$ python -q
>>> import numpy as np
>>> import numpy.linalg as la
>>> np.set_printoptions(suppress=True, linewidth=120)
>>> m1 = np.loadtxt("x.csv", delimiter=",")
>>> print(m1.round(3))
[[ 0.962 -0.189  0.038 -0.038 -0.189]
 [-0.189  0.057  0.189 -0.189 -0.943]
 [ 0.038  0.189  0.962  0.038  0.189]
 [-0.038 -0.189  0.038  0.962 -0.189]
 [-0.189 -0.943  0.189 -0.189  0.057]]
>>> print(np.round(la.norm(m1, axis=0), 3))
[1. 1. 1. 1. 1.]
>>> print(np.round(m1.T @ m1, 3) + 0)
[[1. 0. 0. 0. 0.]
 [0. 1. 0. 0. 0.]
 [0. 0. 1. 0. 0.]
 [0. 0. 0. 1. 0.]
 [0. 0. 0. 0. 1.]]
>>> print(np.round(m1 @ m1.T, 3) + 0)
[[1. 0. 0. 0. 0.]
 [0. 1. 0. 0. 0.]
 [0. 0. 1. 0. 0.]
 [0. 0. 0. 1. 0.]
 [0. 0. 0. 0. 1.]]
>>> A = np.loadtxt("layer11.csv", delimiter=",")
>>> print(A.round(3))
[[ 0.089  0.052 -0.06   0.127  0.242]
 [ 0.052  0.033  0.012  0.07   0.155]
 [-0.06   0.012  0.955 -0.172  0.098]
 [ 0.127  0.07  -0.172  0.189  0.321]
 [ 0.242  0.155  0.098  0.321  0.734]]
>>> U, sig, vt = la.svd(A)
>>> print(np.argmax(sig[:-1] / (sig[1:] + 1e-6)) + 1)
2
>>> print(sig.round(3) + 0)
[1. 1. 0. 0. 0.]
>>> B = U[:, :2] @ np.diag(sig[:2]) @ vt[:2]
>>> print(round(float(la.norm(A - B, 2)), 3), round(float(sig[2]), 3))
0.0 0.0
>>> print(np.round(np.abs(A - B).max(), 3))
0.0
>>> print(la.matrix_rank(A, rtol=0.05))
2
>>> vals, evecs = la.eigh(m1)
>>> print(np.round(evecs.T @ evecs, 3) + 0)
[[1. 0. 0. 0. 0.]
 [0. 1. 0. 0. 0.]
 [0. 0. 1. 0. 0.]
 [0. 0. 0. 1. 0.]
 [0. 0. 0. 0. 1.]]
>>> print(np.round(la.eigvalsh(m1 + 2 * np.eye(5)), 3))
[1. 3. 3. 3. 3.]
>>> print(np.unique(vals.round(6) + 0, return_counts=True)[1])
[1 4]
>>> print(round(vals.sum(), 3), np.trace(m1))
3.0 3.0
>>> print(np.round(la.eigvalsh(m1 @ m1), 3))
[1. 1. 1. 1. 1.]
>>> f = np.array([2, 0, 3])
>>> F = 4 * np.eye(3) + np.outer(f, f)
>>> print(F)
[[ 8.  0.  6.]
 [ 0.  4.  0.]
 [ 6.  0. 13.]]
>>> vals, evecs = la.eigvalsh(F)
Traceback (most recent call last):
  File "<python-input-26>", line 1, in <module>
    vals, evecs = la.eigvalsh(F)
    ^^^^^^^^^^^
ValueError: too many values to unpack (expected 2)
>>> vals, evecs = la.eigh(F)
>>> print(vals.sum(), np.trace(F))
25.0 25.0
>>> print(np.round(np.abs(evecs[:, -1]), 3))
[0.555 0.    0.832]
>>> print(np.round(la.svd(F, compute_uv=False), 3))
[17.  4.  4.]
>>> print(np.round(evecs @ np.diag(vals) @ evecs.T, 3))
[[ 8.  0.  6.]
 [ 0.  4.  0.]
 [ 6.  0. 13.]]
>>> print(np.round(la.eigvalsh(F + 4 * np.eye(3)), 3))
[ 8.  8. 21.]
>>> print(np.round(evecs.T @ F @ evecs, 3) + 0)
[[ 4.  0.  0.]
 [ 0.  4.  0.]
 [ 0.  0. 17.]]
>>> print(np.trace(F))
25.0
>>> print(F @ F)
[[100.   0. 126.]
 [  0.  16.   0.]
 [126.   0. 205.]]
>>> print((F + F.T) / 2)
[[ 8.  0.  6.]
 [ 0.  4.  0.]
 [ 6.  0. 13.]]
>>> print(np.round(la.matrix_power(F, 4), 3))
[[25876.     0. 38430.]
 [    0.   256.     0.]
 [38430.     0. 57901.]]
>>> X = np.array([[-1.3, 0.3, -0.8],
...     [-1.8, -1.2, -0.7],
...     [1.5, -0.3, 1.4],
...     [1.4, -0.9, -0.7],
...     [-0.4, 0.6, 0.8]])
>>> rng = np.random.default_rng(585)
>>> X[0] = X[3] + 0.05 * rng.normal(size=3)
>>> print(X.round(3))
[[ 1.379 -1.014 -0.699]
 [-1.8   -1.2   -0.7  ]
 [ 1.5   -0.3    1.4  ]
 [ 1.4   -0.9   -0.7  ]
 [-0.4    0.6    0.8  ]]
>>> Q, R = la.qr(X)
>>> print(np.round(Q @ R, 3))
[[ 1.379 -1.014 -0.699]
 [-1.8   -1.2   -0.7  ]
 [ 1.5   -0.3    1.4  ]
 [ 1.4   -0.9   -0.7  ]
 [-0.4    0.6    0.8  ]]
>>> print(Q.shape, R.shape)
(5, 3) (3, 3)
>>> print(np.allclose(R.T @ R, X.T @ X))
True
>>> print(np.round(np.abs(np.diag(R)), 3))
[3.084 1.892 1.538]
>>> E = np.load("run17.npy")
>>> print(E)
[[  0   6   0 -12]
 [  0   2   0  -4]
 [  0  -9   0  12]
 [  0  -3   0   4]]
>>> U, sig, vt = la.svd(E)
>>> print(np.argmax(sig[:-1] / (sig[1:] + 1e-6)) + 1)
2
>>> print(sig.round(3))
[21.129  1.893  0.     0.   ]
>>> B = U[:, :2] @ np.diag(sig[:2]) @ vt[:2]
>>> print(round(float(la.norm(E - B, 2)), 3), sig[2])
0.0 0.0
>>> print(B.round(3))
[[  0.   6.   0. -12.]
 [  0.   2.   0.  -4.]
 [  0.  -9.   0.  12.]
 [  0.  -3.   0.   4.]]
>>> print(round(np.abs(E - B).max(), 3))
0.0
>>> print(np.round(la.norm(E - B) / la.norm(E), 3))
0.0
>>> T = np.stack([E, -1 * E, E[::-1]])
>>> print(T.sum(axis=0))
[[  0  -3   0   4]
 [  0  -9   0  12]
 [  0   2   0  -4]
 [  0   6   0 -12]]
>>> print(np.round(la.norm(T, axis=(1, 2)), 3))
[21.213 21.213 21.213]
>>> print(np.einsum("bij,cij->bc", T, T))
[[ 450 -450 -264]
 [-450  450  264]
 [-264  264  450]]
>>> W0 = np.load("dump.npy")
>>> print(W0)
[[0 6 0 0 6]
 [0 6 0 0 6]
 [0 6 0 0 6]]
>>> U, sig, vt = la.svd(W0)
>>> evecs = vt[:(sig > 1e-8).sum()]
>>> x0 = W0[0] + -2 * W0[2] + rng.integers(2) * np.eye(5)[0]
>>> print(x0)
[ 1. -6.  0.  0. -6.]
>>> print(np.allclose(evecs.T @ evecs @ x0, x0))
False
>>> print(np.round(np.diag(evecs.T @ evecs), 3) + 0)
[0.  0.5 0.  0.  0.5]
>>> print(np.round(evecs.T @ evecs, 3) + 0)
[[0.  0.  0.  0.  0. ]
 [0.  0.5 0.  0.  0.5]
 [0.  0.  0.  0.  0. ]
 [0.  0.  0.  0.  0. ]
 [0.  0.5 0.  0.  0.5]]
>>> data = np.load("test7.npy")
>>> print(data)
[[ 1 -1  1 -1]
 [ 1  0  0  0]
 [ 1  1  1  1]]
>>> f, g = data[1], data[0]
>>> print(f @ g)
1
>>> print(f @ f)
1
>>> pr = (f @ g) / (f @ f) * f
>>> print(la.matrix_rank(np.outer(f, g)))
1
>>> print(np.outer(f, g))
[[ 1 -1  1 -1]
 [ 0  0  0  0]
 [ 0  0  0  0]
 [ 0  0  0  0]]
>>> print((g - pr) @ f)
0.0
>>> print(pr)
[1. 0. 0. 0.]
>>> W1 = np.array([[1, 1, 1, 1, 1, 1],
...     [0, 2, 2, 0, 2, 0],
...     [2, 0, 2, 0, 1, 2],
...     [0, 1, 1, 1, 0, 0]])
>>> b = np.array([0, -3, -1, 3, 0, 0])
>>> act = np.maximum(data @ W1 + b, 0)
>>> print(np.round((act > 0).mean(axis=0), 3))
[1.    0.333 0.333 1.    0.667 1.   ]
>>> cent = np.array([[0, 1], [1, 1], [0, 0], [2, 2], [0, 0], [1, 1]])
>>> print(W1 @ cent)
[[4 5]
 [2 2]
 [2 4]
 [3 3]]
>>> print((act @ cent).round(6).argmax(axis=1))
[1 1 1]
>>> f = np.array([0, 2, 1])
>>> print(np.convolve(data[1], f))
[0 2 1 0 0 0]
>>> print(np.cross(data[1, :3], data[0, :3]))
[ 0 -1 -1]
>>> def softmax(z):
...     e = np.exp(z - z.max(axis=-1, keepdims=True))
...     return e / e.sum(axis=-1, keepdims=True)
... 
>>> print(np.round(softmax(10 * data[1]), 3) + 0)
[1. 0. 0. 0.]
>>> print(np.round(softmax(data).sum(axis=1), 3))
[1. 1. 1.]
>>> att = data @ data.T / np.sqrt(4)
>>> print(softmax(att).round(6).argmax(axis=1))
[0 0 2]
>>> Q, _ = la.qr(np.array([[0.6, -1.1, -0.2, -0.8],
...     [0.1, 1.0, -0.5, 1.9],
...     [-1.8, -0.7, -0.1, 0.4],
...     [-1.1, -1.6, 1.9, 0.7]]))
>>> evecs, _ = la.qr(np.array([[-0.7, 1.6, 0.4], [0.4, -0.1, -0.1], [1.2, -0.7, -1.5]]))
>>> sig = 10 * 0.5 ** np.arange(3)
>>> K = Q[:, :3] * sig @ evecs[:3]
>>> print(K.round(3))
[[ 1.203  1.998 -4.014]
 [-0.34   0.974  2.186]
 [-5.287 -6.391  0.835]
 [-0.387 -5.705 -1.294]]
>>> B = np.array([[1, -4], [2, -9], [-5, -1]])
>>> print(np.round(np.einsum("ik,kj->ji", K, B), 3))
[[ 25.266  -9.322 -22.244  -5.328]
 [-18.776  -9.591  77.83   54.187]]
>>> print(np.vstack([K, B.T]).shape)
(6, 3)
>>> print(la.matrix_rank(np.vstack([K, B.T])))
3
